$ python3 -q
>>> import numpy as np
>>> from numpy import linalg as LA
>>> np.set_printoptions(suppress=True, linewidth=200)
>>> def tidy(a):
...     return np.round(a, 2) + 0
... 
>>> data = np.load("data.npy")
>>> print(data)
[[ -0.1  -1.5  -0.4]
 [ -0.8   1.4  -1.2]
 [  2.6  -0.5   1. ]
 [ -0.4   0.2   0. ]
 [ -1.4  -0.5   0.1]
 [ -0.1  -0.4  -0.2]
 [  0.4   2.3  -0.8]
 [ -0.5   0.9  -1.2]
 [ -1.1  -0.4   0.4]
 [  0.3   2.2   0.5]
 [  0.2  -2.1  -0.1]
 [  0.5   0.3  -1.4]
 [  1.   -0.7  -1.4]
 [ -0.6   1.    0.3]
 [-14.  -28.  -20. ]
 [  0.2   0.4   0.5]
 [ -0.7   0.   -0.9]
 [  0.3   1.1   2.4]
 [  0.5   0.7  -0.1]
 [ -0.1  -0.1  -0.9]
 [ -0.2   0.   -0.8]]
>>> # row 14 dominates
>>> cen = data - data.mean(axis=0)
>>> vecs = LA.svd(cen)[2][:1]
>>> out = cen - cen @ vecs.T @ vecs
>>> print(tidy(LA.norm(out) / LA.norm(cen)))
0.15
>>> print(LA.norm(out, axis=1).round(6).argmax())
2
>>> print(tidy(np.diag(vecs.T @ vecs)))
[0.14 0.58 0.28]
>>> cov = np.cov(data, rowvar=False)
>>> print(cov.shape)
(3, 3)
>>> print(tidy(data.std(axis=0)))
[3.09 6.1  4.31]
>>> print(np.argsort(-data.std(axis=0).round(6), kind="stable"))
[1 2 0]
>>> mat = np.minimum.outer(np.arange(1, 5), np.arange(1, 5)) * 3
>>> print(mat)
[[ 3  3  3  3]
 [ 3  6  6  6]
 [ 3  6  9  9]
 [ 3  6  9 12]]
>>> # equal to its transpose
>>> print(tidy(LA.norm(mat, axis=0)))
[ 6.   10.82 14.39 16.43]
>>> print(mat[1] @ mat[2])
153
>>> print(tidy(LA.norm(mat[1] - mat[2])))
4.24
>>> print(tidy(LA.norm(mat, 1)), tidy(LA.norm(mat, np.inf)))
30.0 30.0
>>> print(tidy(LA.norm(mat) ** 2 / LA.norm(mat, 2) ** 2))
1.02
>>> print(tidy(LA.norm(mat, axis=1)))
[ 6.   10.82 14.39 16.43]
>>> w, vecs = LA.eigh(mat)
>>> print(np.abs(vecs[:, -1]).round(6).argmax())
3
>>> print(tidy(vecs.T @ mat @ vecs))
[[ 0.85  0.    0.    0.  ]
 [ 0.    1.28  0.    0.  ]
 [ 0.    0.    3.    0.  ]
 [ 0.    0.    0.   24.87]]
>>> print(np.unique(w.round(6) + 0, return_counts=True)[1])
[1 1 1 1]
>>> print(tidy(np.abs(vecs[:, -1])))
[0.23 0.43 0.58 0.66]
>>> rng = np.random.default_rng(52)
>>> idx = rng.permutation(4)
>>> out = mat[:, idx] * rng.choice([-1, 1], 4)
>>> print(out)
[[ 3 -3  3  3]
 [ 6 -6  3  6]
 [ 9 -6  3  9]
 [ 9 -6  3 12]]
>>> Uu, _, Vt = LA.svd(mat.T @ out)
>>> print(tidy(Uu @ Vt))
[[ 0.  0.  1.  0.]
 [ 0. -1.  0.  0.]
 [ 1.  0.  0.  0.]
 [ 0.  0.  0.  1.]]
>>> print(tidy(LA.lstsq(mat, out)[0]))
[[ 0.  0.  1.  0.]
 [ 0. -1.  0.  0.]
 [ 1.  0.  0.  0.]
 [ 0.  0.  0.  1.]]
>>> X = np.load("block12.npy")
>>> print(X)
[[ 1 -2  4]
 [ 1 -1  1]
 [ 1  0  0]]
>>> D = LA.norm(data[:, None] - data[None], axis=-1)
>>> print(tidy(D[:5, :5]))
[[0.   3.09 3.2  1.77 1.71]
 [3.09 0.   4.47 1.74 2.38]
 [3.2  4.47 0.   3.24 4.1 ]
 [1.77 1.74 3.24 0.   1.22]
 [1.71 2.38 4.1  1.22 0.  ]]
>>> print(np.unravel_index(D.round(6).argmax(), D.shape))
(np.int64(14), np.int64(17))
>>> print(LA.matrix_rank(D ** 2))
5
>>> print(tidy(D[3]))
[ 1.77  1.74  3.24  0.    1.22  0.7   2.39  1.39  1.    2.18  2.38  1.67  2.17  0.88 37.15  0.81  0.97  2.66  1.03  0.99  0.85]
>>> f = np.array([5, -4, 1])
>>> out = X + np.outer(f, np.eye(3)[0])
>>> print(LA.matrix_rank(LA.inv(out) - LA.inv(X), tol=1e-8))
1
>>> out = mat / LA.norm(mat, axis=1, keepdims=True)
>>> cov = out @ out.T
>>> print(np.argwhere(np.triu(np.abs(cov) > 0.95, 1)))
[[0 1]
 [1 2]
 [1 3]
 [2 3]]
>>> print(tidy(np.degrees(np.arccos(np.clip(cov[3, 0], -1, 1)))))
24.09
>>> out = X[0, 0] * X[1:] - np.outer(X[1:, 0], X[0])
>>> print(out)
[[ 0  1 -3]
 [ 0  2 -4]]
>>> print(np.flatnonzero(~out.round(6).any(axis=1)))
[]
>>> K = np.array([[1, 1, 1, 1, -1, -1, -1, -1],
...     [1, -1, 1, -1, 1, -1, 1, -1],
...     [1, -1, -1, 1, 1, -1, -1, 1]])
>>> print(K.reshape(-1, 2))
[[ 1  1]
 [ 1  1]
 [-1 -1]
 [-1 -1]
 [ 1 -1]
 [ 1 -1]
 [ 1 -1]
 [ 1 -1]
 [ 1 -1]
 [-1  1]
 [ 1 -1]
 [-1  1]]
>>> T = K.reshape(3, 2, -1)
>>> print(np.einsum("ihd,jhd->hij", T, T).shape)
(2, 3, 3)
>>> print(T.sum(axis=1))
[[ 0  0  0  0]
 [ 2 -2  2 -2]
 [ 2 -2 -2  2]]
>>> print(np.swapaxes(T, 1, 2)[2])
[[ 1  1]
 [-1 -1]
 [-1 -1]
 [ 1  1]]
>>> print(K.sum(axis=0))
[ 3 -1  1  1  1 -3 -1 -1]
>>> print(LA.matrix_rank(K))
3
>>> print(K.sum(axis=1))
[0 0 0]
>>> out = K / LA.norm(K, axis=1)
Traceback (most recent call last):
  File "<python-input-64>", line 1, in <module>
    out = K / LA.norm(K, axis=1)
          ~~^~~~~~~~~~~~~~~~~~~~
ValueError: operands could not be broadcast together with shapes (3,8) (3,) 
>>> out = K / LA.norm(K, axis=1, keepdims=True)
>>> cov = out @ out.T
>>> print(tidy(cov))
[[1. 0. 0.]
 [0. 1. 0.]
 [0. 0. 1.]]
>>> print(np.argwhere(np.triu(np.abs(cov) > 0.95, 1)))
[]
>>> def softmax(z):
...     e = np.exp(z - z.max(axis=-1, keepdims=True))
...     return e / e.sum(axis=-1, keepdims=True)
... 
>>> print(tidy(softmax(K[1])))
[0.22 0.03 0.22 0.03 0.22 0.03 0.22 0.03]
>>> print(tidy(softmax(K[1] + 5)))
[0.22 0.03 0.22 0.03 0.22 0.03 0.22 0.03]
>>> S = K @ K.T / np.sqrt(8)
>>> print(tidy(softmax(S)))
[[0.89 0.05 0.05]
 [0.05 0.89 0.05]
 [0.05 0.05 0.89]]
>>> print(tidy(softmax(S)[1] @ K))
[ 1.   -0.89  0.89 -0.79  0.89 -1.    0.79 -0.89]
>>> print(softmax(S).round(6).argmax(axis=1))
[0 1 2]
>>> print(tidy(LA.norm(K[0] - K[2])))
4.0
>>> print(tidy(LA.norm(K) ** 2 / LA.norm(K, 2) ** 2))
3.0
>>> print(tidy(LA.norm(K[0], 1)), tidy(LA.norm(K[0], np.inf)))
8.0 1.0
>>> print(K[0] @ K[2])
0
>>> print(tidy(LA.norm(K, "nuc")))
8.49
>>> m1 = np.load("out14.npy")
>>> print(m1)
[[ 4  5  6  7]
 [ 8  9 10 11]
 [12 13 14 15]
 [16 17 18 19]]
>>> # looks like rank 2
>>> cov = m1.T @ m1
>>> print((m1 @ m1.T).shape)
(4, 4)
>>> out = m1 / np.sqrt((m1 ** 2).mean(axis=1, keepdims=True))
>>> print(LA.matrix_rank(out) == LA.matrix_rank(m1))
True
>>> print(m1 - m1.mean(axis=1, keepdims=True))
[[-1.5 -0.5  0.5  1.5]
 [-1.5 -0.5  0.5  1.5]
 [-1.5 -0.5  0.5  1.5]
 [-1.5 -0.5  0.5  1.5]]
>>> print(LA.matrix_rank(m1 - m1.mean(axis=1, keepdims=True)))
1
>>> print(tidy(LA.norm(out, axis=1)))
[2. 2. 2. 2.]
>>> idx = rng.permutation(4)
>>> print(idx)
[0 1 2 3]
>>> out = m1[idx][:, idx]
>>> print(np.trace(out))
46
>>> print(tidy(np.sort(np.abs(LA.eigvals(out)))))
[ 0.    0.    1.68 47.68]
>>> print(out)
[[ 4  5  6  7]
 [ 8  9 10 11]
 [12 13 14 15]
 [16 17 18 19]]
>>> M = np.array([[0.2, 0.1, 1.9],
...     [0.4, -0.2, 1.5],
...     [0.1, 0.1, -1.0],
...     [1.4, -0.3, -0.5],
...     [0.5, -1.6, 0.4],
...     [0.7, 0.9, -2.0],
...     [-0.9, -0.9, 0.0],
...     [0.3, 0.3, -0.4],
...     [0.2, -0.4, -0.5],
...     [-0.2, -1.0, 0.6],
...     [-1.0, 0.6, -0.6]])
>>> M[:, 2] = 5 * M[:, 1] + 0.02 * rng.normal(size=11)
>>> print(tidy(M))
[[ 0.2   0.1   0.51]
 [ 0.4  -0.2  -1.  ]
 [ 0.1   0.1   0.5 ]
 [ 1.4  -0.3  -1.52]
 [ 0.5  -1.6  -7.99]
 [ 0.7   0.9   4.49]
 [-0.9  -0.9  -4.48]
 [ 0.3   0.3   1.53]
 [ 0.2  -0.4  -2.03]
 [-0.2  -1.   -4.97]
 [-1.    0.6   2.99]]
>>> # column 2 dominates
>>> cen = M - M.mean(axis=0)
>>> vecs = LA.svd(cen)[2][:2]
>>> out = cen - cen @ vecs.T @ vecs
>>> print(tidy(np.diag(vecs.T @ vecs)))
[1.   0.04 0.96]
>>> print(tidy(out.std(axis=0)))
[0. 0. 0.]
>>> print(tidy(LA.norm(out) / LA.norm(cen)))
0.0
>>> print(tidy((cen @ vecs.T).std(axis=0)))
[3.57 0.65]
>>> Uu, sig, Vt = LA.svd(M)
>>> print(tidy(sig))
[12.41  2.21  0.01]
>>> out = Uu[:, :2] @ np.diag(sig[:2]) @ Vt[:2]
>>> print(tidy(np.abs(M - out).max()))
0.01
>>> print(tidy(LA.norm(M - out) / LA.norm(M)))
0.0
>>> print(LA.matrix_rank(out))
2
>>> out = np.array([[3, 2, 1], [-2, -1, -3], [1, -3, 3]])
>>> print(LA.matrix_rank(M @ out))
3
>>> out @ M
Traceback (most recent call last):
  File "<python-input-116>", line 1, in <module>
    out @ M
    ~~~~^~~
ValueError: matmul: Input operand 1 has a mismatch in its core dimension 0, with gufunc signature (n?,k),(k,m?)->(n?,m?) (size 11 is different from 3)
>>> print(LA.matrix_rank(np.vstack([M, out.T])))
3
>>> W0 = np.load("run19.npy")
>>> print(W0)
[[-0.7  0.6 -2.2]
 [ 0.6 -0.6 -0.1]
 [ 0.6  1.  -1.4]
 [ 0.8  0.3  0.5]
 [-1.4 -0.4  0. ]
 [ 0.8 -0.9  0. ]
 [ 0.3  0.3 -0.6]
 [ 0.6 -0.8 -1.2]
 [-1.4 -0.8  1.2]
 [-4.5  5.  -5. ]
 [-0.9 -1.1  0.9]
 [-0.7 -0.7 -1.3]]
>>> cen = W0 - W0.mean(axis=0)
>>> Uu, sig, Vt = LA.svd(cen, full_matrices=False)
>>> print(tidy((sig ** 2).sum() ** 2 / (sig ** 4).sum()))
1.44
>>> print((np.sign(Uu[:, 0]) == np.sign(Uu[0, 0])).astype(int))
[1 0 1 0 0 0 0 0 0 1 0 0]
>>> print(tidy(cen.mean(axis=0)))
[0. 0. 0.]
>>> q, R = LA.qr(W0)
>>> print(tidy(q @ R))
[[-0.7  0.6 -2.2]
 [ 0.6 -0.6 -0.1]
 [ 0.6  1.  -1.4]
 [ 0.8  0.3  0.5]
 [-1.4 -0.4  0. ]
 [ 0.8 -0.9  0. ]
 [ 0.3  0.3 -0.6]
 [ 0.6 -0.8 -1.2]
 [-1.4 -0.8  1.2]
 [-4.5  5.  -5. ]
 [-0.9 -1.1  0.9]
 [-0.7 -0.7 -1.3]]
>>> print(tidy(np.abs(np.diag(R))))
[5.33 4.03 3.51]
>>> print(tidy(abs(R[0, 0])), tidy(LA.norm(W0[:, 0])))
5.33 5.33
>>> W1 = np.array([[3, 0, 0], [0, 1, 0], [3, 3, 3]])
>>> coef = np.array([2, -1, -2])
>>> H = np.maximum(W0 @ W1 + coef, 0)
>>> print(tidy(H))
[[0.  0.  0. ]
 [3.5 0.  0. ]
 [0.  0.  0. ]
 [5.9 0.8 0. ]
 [0.  0.  0. ]
 [4.4 0.  0. ]
 [1.1 0.  0. ]
 [0.2 0.  0. ]
 [1.4 1.8 1.6]
 [0.  0.  0. ]
 [2.  0.6 0.7]
 [0.  0.  0. ]]
>>> W2 = np.array([[7, 2, 6], [2, 3, 0], [1, 6, 3]])
>>> print((H @ W2).round(6).argmax(axis=1))
[0 0 0 0 0 0 0 0 1 0 0 0]
>>> arr = np.array([[0, 2, 0, 3], [0, 0, 0, 3], [0, 0, 0, 0], [0, 0, 0, 0]])
>>> # rows and columns are dependent
>>> print(arr @ arr)
[[0 0 0 6]
 [0 0 0 0]
 [0 0 0 0]
 [0 0 0 0]]
>>> rank = LA.matrix_rank(arr)
>>> print(rank)
2
>>> null = LA.svd(arr)[2][rank:].T
>>> print(null @ null.T)
[[1. 0. 0. 0.]
 [0. 0. 0. 0.]
 [0. 0. 1. 0.]
 [0. 0. 0. 0.]]
>>> print(np.allclose(arr @ null, 0))
True
>>> print(LA.matrix_rank(arr.T @ arr), LA.matrix_rank(arr @ arr.T))
2 2
>>> vec = np.array([-4, -4, 8, 6])
>>> h = np.maximum(arr @ vec, 0)
>>> print(tidy(np.tanh(arr @ vec)))
[1. 1. 0. 0.]
>>> print(np.maximum(arr @ vec, 0) - np.maximum(-arr @ vec, 0))
[10 18  0  0]
>>> print(arr.T @ h)
[ 0 20  0 84]
